$ ipython --no-banner

In [1]: import numpy as np

In [2]: np.set_printoptions(precision=3, suppress=True, linewidth=140, legacy="1.25")

In [3]: tidy = lambda a: np.round(a, 3) + 0

In [4]: F = np.load("m.npy")

In [5]: print(F)
[[ 2.497  0.326 -0.481]
 [-1.706 -0.049  0.607]
 [-1.067 -0.1    0.718]
 [-1.94  -0.464 -0.411]
 [ 1.027 -0.223 -0.874]
 [ 0.658  0.081 -0.116]
 [-2.075 -0.486  0.534]
 [-2.167 -0.878 -0.389]
 [-3.316 -0.643  0.738]
 [ 0.7   -0.067 -0.136]
 [ 2.452  0.317 -0.831]
 [ 3.022  1.114  0.5  ]
 [ 0.613  0.26   0.208]
 [ 0.765  0.13   0.031]
 [-0.592  0.225  0.773]
 [ 1.228  0.535 -0.131]
 [ 0.557 -0.39  -0.583]
 [ 2.695  0.63  -0.361]
 [-4.454 -1.127  0.702]
 [ 3.599  1.375  0.474]
 [-0.06  -0.014  0.239]
 [ 4.374  1.985  1.18 ]
 [ 0.407  0.09   0.041]
 [-1.398 -0.155  0.173]
 [ 0.245  0.053 -0.18 ]
 [-2.584 -0.442  0.704]
 [-1.706 -0.329  0.365]
 [ 3.028  0.846  0.015]
 [-1.203 -0.361 -0.12 ]]

In [6]: # column 0 dominates

In [7]: labels = F[:, 2] > np.median(F[:, 2])

In [8]: f = F[labels].mean(axis=0) - F[~labels].mean(axis=0)

In [9]: print(tidy((((F - F.mean(axis=0)) @ f > 0) == labels).mean()))
0.759

In [10]: print(labels.astype(int))
[0 1 1 0 0 0 1 0 1 0 0 1 1 0 1 0 0 0 1 1 1 1 0 1 0 1 1 0 0]

In [11]: print(tidy(f))
[-1.255  0.074  0.867]

In [12]: print(np.argsort(-np.abs(f).round(6), kind="stable"))
[0 2 1]

In [13]: C2 = np.cov(F, rowvar=False)

In [14]: print(tidy(np.polyfit(F[:, 1], F[:, 0], 1)))
[ 2.98  -0.106]

In [15]: print(tidy(np.corrcoef(F.T)))
[[ 1.     0.896 -0.233]
 [ 0.896  1.     0.178]
 [-0.233  0.178  1.   ]]

In [16]: print(np.median(F, axis=0))
[ 0.407 -0.014  0.041]

In [17]: print(np.argsort(-F.std(axis=0).round(6), kind="stable"))
[0 1 2]

In [18]: print(C2.shape)
(3, 3)

In [19]: X = np.load("layer7.npy")

In [20]: print(X)
[[3 0 0]
 [0 3 0]
 [0 0 3]]

In [21]: left, s = np.linalg.svd(X)
---------------------------------------------------------------------------
ValueError                                Traceback (most recent call last)
Cell In[21], line 1
----> 1 left, s = np.linalg.svd(X)

ValueError: too many values to unpack (expected 2)

In [22]: left, s, VT = np.linalg.svd(X, full_matrices=False)

In [23]: print(tidy(np.cumsum(s ** 2) / np.sum(s ** 2)))
[0.333 0.667 1.   ]

In [24]: print(left.shape, s.shape, VT.shape)
(3, 3) (3,) (3, 3)

In [25]: print(left.T @ X @ VT.T)
[[3. 0. 0.]
 [0. 3. 0.]
 [0. 0. 3.]]

In [26]: print((s > 1e-8).sum())
3
